$ python -q
>>> import numpy as np
>>> from numpy import linalg as LA
>>> np.set_printoptions(precision=1, suppress=True, linewidth=120, sign=" ")
>>> u = np.array([-2, 1, 2])
>>> X = np.array([np.roll(u, i) for i in range(3)])
>>> X
array([[-2,  1,  2],
       [ 2, -2,  1],
       [ 1,  2, -2]])
>>> x0 = np.array([-3, -3, -1])
>>> target = X @ x0
>>> target
array([ 1, -1, -7])
>>> LA.solve(X, 3 * target)
array([-9., -9., -3.])
>>> LA.solve(X, target + X[:, 0])
array([-2., -3., -1.])
>>> np.round(LA.solve(X, X[:, 1]), 1) + 0
array([ 0.,  1.,  0.])
>>> rng = np.random.default_rng(802)
>>> M2 = X + rng.integers(-2, 3, (3, 2)) @ rng.integers(-2, 3, (2, 3))
>>> M2
array([[ 3,  5, -2],
       [ 1, -4,  3],
       [-3,  0,  0]])
>>> LA.matrix_rank(M2 - X, tol=1e-8)
np.int64(2)
>>> M2 - X
array([[ 5,  4, -4],
       [-1, -2,  2],
       [-4, -2,  2]])
>>> np.fft.fft(X[0])
array([ 1. +0.j , -3.5+0.9j, -3.5-0.9j])
>>> X @ (-1.0) ** np.arange(3)
array([-1.,  5., -3.])
>>> X @ np.ones(3)
array([ 1.,  1.,  1.])
>>> (X @ X)[0]
array([ 8,  0, -7])
>>> Q, evecs = LA.qr(X[:, :1])[0], LA.qr(X[:, 1:])[0]
>>> sig = LA.svd(Q.T @ evecs, compute_uv=False)
>>> sig
array([ 0.8])
>>> np.degrees(np.arccos(sig.clip(0, 1)))
array([ 32.5])
>>> round(float(LA.norm(Q @ Q.T - evecs @ evecs.T, 2)), 1)
1.0
>>> M2 = LA.invert(X)
Traceback (most recent call last):
  File "<python-input-26>", line 1, in <module>
    M2 = LA.invert(X)
         ^^^^^^^^^
AttributeError: module 'numpy.linalg' has no attribute 'invert'
>>> M2 = X ** -1
Traceback (most recent call last):
  File "<python-input-27>", line 1, in <module>
    M2 = X ** -1
         ~~^^~~~
ValueError: Integers to negative integer powers are not allowed.
>>> M2 = LA.inv(X)
>>> np.allclose(M2, X.T)
False
>>> M2
array([[ 0.2,  0.5,  0.4],
       [ 0.4,  0.2,  0.5],
       [ 0.5,  0.4,  0.2]])
>>> LA.inv(M2)
array([[-2.,  1.,  2.],
       [ 2., -2.,  1.],
       [ 1.,  2., -2.]])
>>> round(LA.det(X) * LA.det(M2), 1)
np.float64(1.0)
>>> (np.abs(M2) > 1e-9).astype(int)
array([[ 1,  1,  1],
       [ 1,  1,  1],
       [ 1,  1,  1]])
